In [1]: import numpy as np

In [2]: import numpy.linalg as la

In [3]: np.set_printoptions(precision=2, suppress=True, linewidth=200, floatmode="fixed")

In [4]: def rnd(a):
   ...:     return np.round(a, 2) + 0
   ...: 

In [5]: arr = np.load("w.npy")

In [6]: arr
Out[6]: 
array([[ 2, -6,  1,  2, -1,  1, -3, -1],
       [-6, 18, -3, -6,  3, -3,  9,  3],
       [ 1, -3,  1,  1, -1, -2,  0, -2],
       [ 2, -6,  1,  2, -1,  1, -3, -1],
       [-1,  3, -1, -1,  1,  2,  0,  2],
       [ 1, -3, -2,  1,  2, 13, -9,  7],
       [-3,  9,  0, -3,  0, -9,  9, -3],
       [-1,  3, -2, -1,  2,  7, -3,  5]])

In [7]: left, sigma, Vh = la.svd(arr)

In [8]: rnd(sigma)
Out[8]: array([30.91, 20.09,  0.00,  0.00,  0.00,  0.00,  0.00,  0.00])

In [9]: np.argmax(sigma[:-1] / (sigma[1:] + 1e-6)) + 1
Out[9]: np.int64(2)

In [10]: Y = left[:, :2] @ np.diag(sigma[:2]) @ Vh[:2]

In [11]: rnd(la.norm(arr - Y, 2)), rnd(sigma[2])
Out[11]: (np.float64(0.0), np.float64(0.0))

In [12]: print(la.matrix_rank(arr, rtol=0.05))
2

In [13]: rk = la.matrix_rank(arr)

In [14]: rk
Out[14]: np.int64(2)

In [15]: null = la.svd(arr)[2][rk:].T

In [16]: [int(la.matrix_rank(np.delete(arr, i, axis=0))) for i in range(8)]
Out[16]: [2, 2, 2, 2, 2, 2, 2, 2]

In [17]: data = np.tril(np.array([[0, 1, -1, -2, 0, 1, -3, -2],
    ...:     [-3, 2, -1, -1, 1, 3, 0, -3],
    ...:     [2, 1, -2, 2, 3, -1, -3, 0],
    ...:     [2, 2, 3, -1, 3, 0, -2, 0],
    ...:     [3, 3, -2, -1, 0, -2, -3, 3],
    ...:     [-3, -2, 3, 3, -2, -3, 2, 3],
    ...:     [3, -3, -2, -1, -1, -3, -2, -2],
    ...:     [2, -2, 1, 3, -3, 1, -1, 3]]), -1) + np.eye(8, dtype=int)

In [18]: print(data)
[[ 1  0  0  0  0  0  0  0]
 [-3  1  0  0  0  0  0  0]
 [ 2  1  1  0  0  0  0  0]
 [ 2  2  3  1  0  0  0  0]
 [ 3  3 -2 -1  1  0  0  0]
 [-3 -2  3  3 -2  1  0  0]
 [ 3 -3 -2 -1 -1 -3  1  0]
 [ 2 -2  1  3 -3  1 -1  1]]

In [19]: # triangular: eigenvalues sit on the diagonal

In [20]: data - data[0]
Out[20]: 
array([[ 0,  0,  0,  0,  0,  0,  0,  0],
       [-4,  1,  0,  0,  0,  0,  0,  0],
       [ 1,  1,  1,  0,  0,  0,  0,  0],
       [ 1,  2,  3,  1,  0,  0,  0,  0],
       [ 2,  3, -2, -1,  1,  0,  0,  0],
       [-4, -2,  3,  3, -2,  1,  0,  0],
       [ 2, -3, -2, -1, -1, -3,  1,  0],
       [ 1, -2,  1,  3, -3,  1, -1,  1]])

In [21]: la.rank(data)
---------------------------------------------------------------------------
AttributeError                            Traceback (most recent call last)
Cell In[21], line 1
----> 1 la.rank(data)

AttributeError: module 'numpy.linalg' has no attribute 'rank'

In [22]: print(np.diff(data, axis=0))
[[-4  1  0  0  0  0  0  0]
 [ 5  0  1  0  0  0  0  0]
 [ 0  1  2  1  0  0  0  0]
 [ 1  1 -5 -2  1  0  0  0]
 [-6 -5  5  4 -3  1  0  0]
 [ 6 -1 -5 -4  1 -4  1  0]
 [-1  1  3  4 -2  4 -2  1]]

In [23]: print(data.shape)
(8, 8)

In [24]: la.matrix_rank(data)
Out[24]: np.int64(8)

In [25]: rnd(data.mean(axis=0))
Out[25]: array([ 0.88,  0.00,  0.50,  0.62, -0.62, -0.12,  0.00,  0.12])

In [26]: np.abs(data).max()
Out[26]: np.int64(3)

In [27]: np.zeros(8, 8)
---------------------------------------------------------------------------
TypeError                                 Traceback (most recent call last)
Cell In[27], line 1
----> 1 np.zeros(8, 8)

TypeError: Cannot interpret '8' as a data type

In [28]: np.count_nonzero(data)
Out[28]: np.int64(36)

In [29]: left, sigma, Vh = la.svd(data)

In [30]: rnd(sigma)
Out[30]: array([8.42, 6.70, 5.76, 2.78, 1.34, 0.59, 0.23, 0.01])

In [31]: np.argmax(sigma[:-1] / (sigma[1:] + 1e-6)) + 1
Out[31]: np.int64(7)

In [32]: Y = left[:, :7] @ np.diag(sigma[:7]) @ Vh[:7]

In [33]: rnd(la.norm(data - Y, 2)), rnd(sigma[7])
Out[33]: (np.float64(0.01), np.float64(0.01))

In [34]: rnd(Y)
Out[34]: 
array([[ 1.00,  0.00,  0.00,  0.00,  0.00,  0.00,  0.00,  0.00],
       [-3.00,  1.00,  0.00,  0.00,  0.00,  0.00,  0.00,  0.00],
       [ 2.00,  1.00,  1.00,  0.00,  0.00,  0.00,  0.00,  0.00],
       [ 2.00,  2.00,  3.00,  1.00,  0.00,  0.00,  0.00,  0.00],
       [ 3.00,  3.00, -2.00, -1.00,  1.00,  0.00,  0.00,  0.00],
       [-3.00, -2.00,  3.00,  3.00, -2.00,  1.00,  0.00,  0.00],
       [ 3.00, -3.00, -2.00, -1.00, -1.00, -3.00,  1.00,  0.00],
       [ 2.00, -2.00,  1.00,  3.00, -3.00,  1.00, -1.00,  1.00]])

In [35]: rnd(np.abs(data - Y).max())
Out[35]: np.float64(0.0)

In [36]: rnd(la.norm(data - Y) / la.norm(data))
Out[36]: np.float64(0.0)

In [37]: F = np.load("x.npy")

In [38]: F
Out[38]: 
array([[ 2.00,  1.00,  0.00,  0.00],
       [ 2.00, -3.00,  0.00,  0.00],
       [ 0.00,  0.00, -3.00,  1.00],
       [ 0.00,  0.00,  0.00, -2.00]])

In [39]: # 2 groups of indices that never mix

In [40]: W = np.array([[5, 2], [7, 4], [0, 4], [-5, -4]])

In [41]: c = np.array([-2, 2])

In [42]: act = np.maximum(F @ W + c, 0)

In [43]: print(la.matrix_rank(act))
2

In [44]: act
Out[44]: 
array([[15.00, 10.00],
       [ 0.00,  0.00],
       [ 0.00,  0.00],
       [ 8.00, 10.00]])

In [45]: basis = np.array([[5, 2, 0], [0, 1, 0]])

In [46]: print(W @ basis)
[[ 25  12   0]
 [ 35  18   0]
 [  0   4   0]
 [-25 -14   0]]

In [47]: Y = F / np.sqrt((F ** 2).mean(axis=1, keepdims=True))

In [48]: rnd(la.norm(Y, axis=1))
Out[48]: array([2.00, 2.00, 2.00, 2.00])

In [49]: proj = np.triu(np.array([[-1, 2, 0, 2], [1, 0, 1, -2], [-1, -2, 0, 2], [0, -1, 2, 0]]), 1) + np.eye(4)

In [50]: Y = proj @ F @ la.inv(proj)

In [51]: print(np.poly(Y))
[  1.00   6.00   3.00 -34.00 -48.00]

In [52]: print(np.trace(Y), np.trace(F))
-6.0 -6.0

In [53]: (la.matrix_power((F != 0) + (F.T != 0) + np.eye(4), 4) > 0).astype(int)
Out[53]: 
array([[1, 1, 0, 0],
       [1, 1, 0, 0],
       [0, 0, 1, 1],
       [0, 0, 1, 1]])

In [54]: np.flatnonzero(la.matrix_power((F != 0) + (F.T != 0) + np.eye(4), 4)[2])
Out[54]: array([2, 3])

In [55]: print(rnd(np.sort(la.eigvals(F).real)))
[-3.37 -3.00 -2.00  2.37]

In [56]: (F != 0).astype(int)
Out[56]: 
array([[1, 1, 0, 0],
       [1, 1, 0, 0],
       [0, 0, 1, 1],
       [0, 0, 0, 1]])

In [57]: print(rnd(la.det(F.T)))
-48.0

In [58]: np.einsum("ii->", F)
Out[58]: np.float64(-6.0)

In [59]: rnd(la.det(F[::-1]))
Out[59]: np.float64(-48.0)

In [60]: np.poly(F)
Out[60]: array([  1.00,   6.00,   3.00, -34.00, -48.00])

In [61]: rnd(la.eigvals(F).sum().real)
Out[61]: np.float64(-6.0)

In [62]: M = np.loadtxt("arr.csv", delimiter=",")

In [63]: M
Out[63]: 
array([[ 1.30,  1.00,  1.75, -0.50,  0.40,  0.60,  0.50],
       [-0.20, -1.40,  0.64,  0.70, -0.60,  0.20, -0.20],
       [-2.30, -0.90,  0.38,  0.00, -0.20,  0.10,  0.20],
       [ 1.50,  0.60,  2.14,  2.10,  0.00,  0.70,  0.90],
       [ 1.40,  1.00, -0.04,  0.20,  0.00,  0.00,  0.40],
       [ 0.20,  1.00, -2.43, -1.70,  0.10, -0.80, -0.50],
       [ 1.80, -0.30,  2.71,  2.00,  0.10,  0.90,  0.10],
       [-0.50,  1.40, -1.52,  0.60,  0.00, -0.50, -1.30],
       [-1.20,  0.30, -3.84,  0.20,  0.10, -1.30,  0.40],
       [ 0.80, -0.30,  5.99,  0.80,  1.20,  2.00, -1.10],
       [ 0.00, -0.10, -5.01,  1.10, -0.30, -1.70,  0.50],
       [ 0.10,  1.30,  5.98, -1.10, -0.50,  2.00,  0.40],
       [-0.10,  0.30, -2.95, -2.00, -0.70, -1.00,  0.00],
       [-0.80,  0.60, -0.83, -0.40,  0.70, -0.30, -1.00],
       [ 0.80,  0.90,  0.21, -0.70, -0.40,  0.10,  1.70],
       [ 2.40,  1.40,  1.77,  0.30, -0.90,  0.60,  1.00],
       [-0.40, -2.20,  3.00,  0.50,  1.50,  1.00,  1.50],
       [-0.20,  1.60,  5.09,  0.60,  0.30,  1.70,  1.60],
       [-0.30, -1.90,  3.60,  0.20,  0.20,  1.20, -0.50],
       [-0.60, -0.30,  2.13,  0.50, -0.40,  0.70,  1.70],
       [-0.90,  1.30, -1.22, -0.10, -0.80, -0.40, -0.70],
       [ 0.50, -0.10,  3.24, -0.20,  1.30,  1.10,  0.40],
       [ 1.40,  0.60, -4.51,  0.40,  0.30, -1.50,  1.00],
       [-0.30, -1.80,  5.15, -1.00,  2.30,  1.70,  0.50],
       [ 0.40,  0.80, -1.25, -0.20, -0.40, -0.40,  0.80],
       [ 0.30, -0.40, -0.92,  0.50,  1.30, -0.30,  0.10],
       [-0.70,  1.30,  0.03,  1.50, -0.40,  0.00, -1.90]])

In [64]: rnd(la.norm(M, 2) / la.norm(M))
Out[64]: np.float64(0.84)

In [65]: la.matrix_rank(M, rtol=0.1)
Out[65]: np.int64(6)

In [66]: np.argsort(-la.norm(M, axis=0).round(6), kind="stable")[:3]
Out[66]: array([2, 1, 5])

In [67]: print(rnd(np.abs(la.svd(M)[2][-1])))
[0.01 0.00 0.32 0.00 0.00 0.95 0.00]

In [68]: round(np.log10(la.cond(M)))
Out[68]: 2

In [69]: print([round(float(x), 2) for x in la.svd(M, compute_uv=False)[:3]])
[17.23, 6.53, 5.32]

In [70]: Ac = (M - M.mean(axis=0)) / M.std(axis=0)

In [71]: rnd(Ac.std(axis=0))
Out[71]: array([1.00, 1.00, 1.00, 1.00, 1.00, 1.00, 1.00])

In [72]: c = la.lstsq(np.delete(Ac, 0, axis=1), Ac[:, 0])[0]

In [73]: rnd(c)
Out[73]: array([  0.17, -32.26,   0.32,   0.07,  32.36,   0.22])

In [74]: np.abs(c).argmax()
Out[74]: np.int64(4)

In [75]: lab = M[:, 4] > np.median(M[:, 4])

In [76]: r0 = M[lab].mean(axis=0) - M[~lab].mean(axis=0)

In [77]: rnd((((M - M.mean(axis=0)) @ r0 > 0) == lab).mean())
Out[77]: np.float64(0.67)

In [78]: ((M - M.mean(axis=0)) @ r0 > 0).astype(int)
Out[78]: array([1, 1, 0, 1, 0, 0, 1, 0, 0, 1, 0, 1, 0, 0, 0, 0, 1, 1, 1, 1, 0, 1, 0, 1, 0, 0, 0])

In [79]: d = la.norm(M[:, None] - M[None], axis=-1)

In [80]: np.flatnonzero(d[7] < d.mean() / 2)
Out[80]: array([ 7, 13, 20, 26])

In [81]: vec = np.array([-3, 0, -2, 1, -3, 3, 2])

In [82]: y = M @ vec

In [83]: rnd(la.solve(M.T @ M, M.T @ y))
Out[83]: array([-3.00,  0.00, -2.00,  1.00, -3.00,  3.00,  2.00])

In [84]: rnd(la.lstsq(M, y)[0])
Out[84]: array([-3.00,  0.00, -2.00,  1.00, -3.00,  3.00,  2.00])

In [85]: rnd(la.pinv(M) @ M)
Out[85]: 
array([[1.00, 0.00, 0.00, 0.00, 0.00, 0.00, 0.00],
       [0.00, 1.00, 0.00, 0.00, 0.00, 0.00, 0.00],
       [0.00, 0.00, 1.00, 0.00, 0.00, 0.00, 0.00],
       [0.00, 0.00, 0.00, 1.00, 0.00, 0.00, 0.00],
       [0.00, 0.00, 0.00, 0.00, 1.00, 0.00, 0.00],
       [0.00, 0.00, 0.00, 0.00, 0.00, 1.00, 0.00],
       [0.00, 0.00, 0.00, 0.00, 0.00, 0.00, 1.00]])

In [86]: rng = np.random.default_rng(97206)

In [87]: y = y + 0.05 * rng.normal(size=27)

In [88]: rnd(y)
Out[88]: 
array([ -6.29,   1.95,   7.41,  -2.79,  -3.08,  -1.16,  -6.26,   1.03,   8.09, -13.31,   7.97,  -5.07,   3.26,  -1.33,   1.39,  -3.97,  -2.90,  -1.53,  -4.13,   4.75,   4.87,  -8.05,   1.86, -11.15,
         2.71,  -3.13,   0.92])

In [89]: c, *_ = la.lstsq(M, y)

In [90]: rnd(la.norm(y - M @ c))
Out[90]: np.float64(0.19)

In [91]: O, _ = la.qr(np.array([[-1.1, 0.6, 0.2, 1.7, 0.5, 0.4, -0.7],
    ...:     [-0.5, -2.5, 0.3, 1.1, 1.9, 0.4, 1.2],
    ...:     [-0.2, 0.0, -1.1, 0.5, -0.3, 0.5, 0.5],
    ...:     [-1.0, -0.3, 0.3, 1.0, -2.4, 0.8, -0.4],
    ...:     [-0.5, -2.1, -2.5, -1.3, -0.9, 1.3, 1.3],
    ...:     [1.0, -0.1, -0.9, -0.5, -0.5, -1.1, 1.0],
    ...:     [1.1, -1.3, -1.1, -1.3, -0.7, -1.2, 0.3]]))

In [92]: E = O[:, :6]

In [93]: rnd(E)
Out[93]: 
array([[-0.49,  0.19, -0.17,  0.44, -0.19, -0.68],
       [-0.22, -0.69,  0.54,  0.35, -0.21,  0.12],
       [-0.09,  0.00, -0.46,  0.54, -0.03,  0.54],
       [-0.45, -0.06,  0.06,  0.01,  0.89,  0.05],
       [-0.22, -0.58, -0.65, -0.38, -0.12, -0.05],
       [ 0.45, -0.05, -0.22,  0.49,  0.19, -0.03],
       [ 0.49, -0.39, -0.06,  0.09,  0.29, -0.47]])

In [94]: # keeps lengths

In [95]: Y = np.c_[E[:, :1] @ np.array([[5]]), np.array([-3, -3, 5, -1, -1, 0, -5])]

In [96]: rnd(Y)
Out[96]: 
array([[-2.47, -3.00],
       [-1.12, -3.00],
       [-0.45,  5.00],
       [-2.25, -1.00],
       [-1.12, -1.00],
       [ 2.25,  0.00],
       [ 2.47, -5.00]])

In [97]: la.matrix_rank(np.c_[E, Y])
Out[97]: np.int64(7)

In [98]: rnd(la.norm(Y - E @ la.lstsq(E, Y)[0], axis=0))
Out[98]: array([0.00, 0.03])

In [99]: la.matrix_rank(Y)
Out[99]: np.int64(2)

In [100]: vec = np.array([-2, -2, -1, 2, 1, -3])

In [101]: y = E @ vec

In [102]: rnd(la.lstsq(E, y)[0])
Out[102]: array([-2.00, -2.00, -1.00,  2.00,  1.00, -3.00])

In [103]: y = y + 0.05 * rng.normal(size=7)

In [104]: rnd(y)
Out[104]: array([3.46, 1.34, 0.05, 1.76, 1.54, 0.70, 1.70])

In [105]: c, *_ = la.lstsq(E, y)

In [106]: [round(float(la.norm(la.solve(E.T @ E + lam * np.eye(6), E.T @ y))), 2) for lam in (0, 1, 10, 100)]
Out[106]: [4.76, 2.38, 0.43, 0.05]

In [107]: print(rnd(E.T @ (y - E @ c)))
[0.00 0.00 0.00 0.00 0.00 0.00]
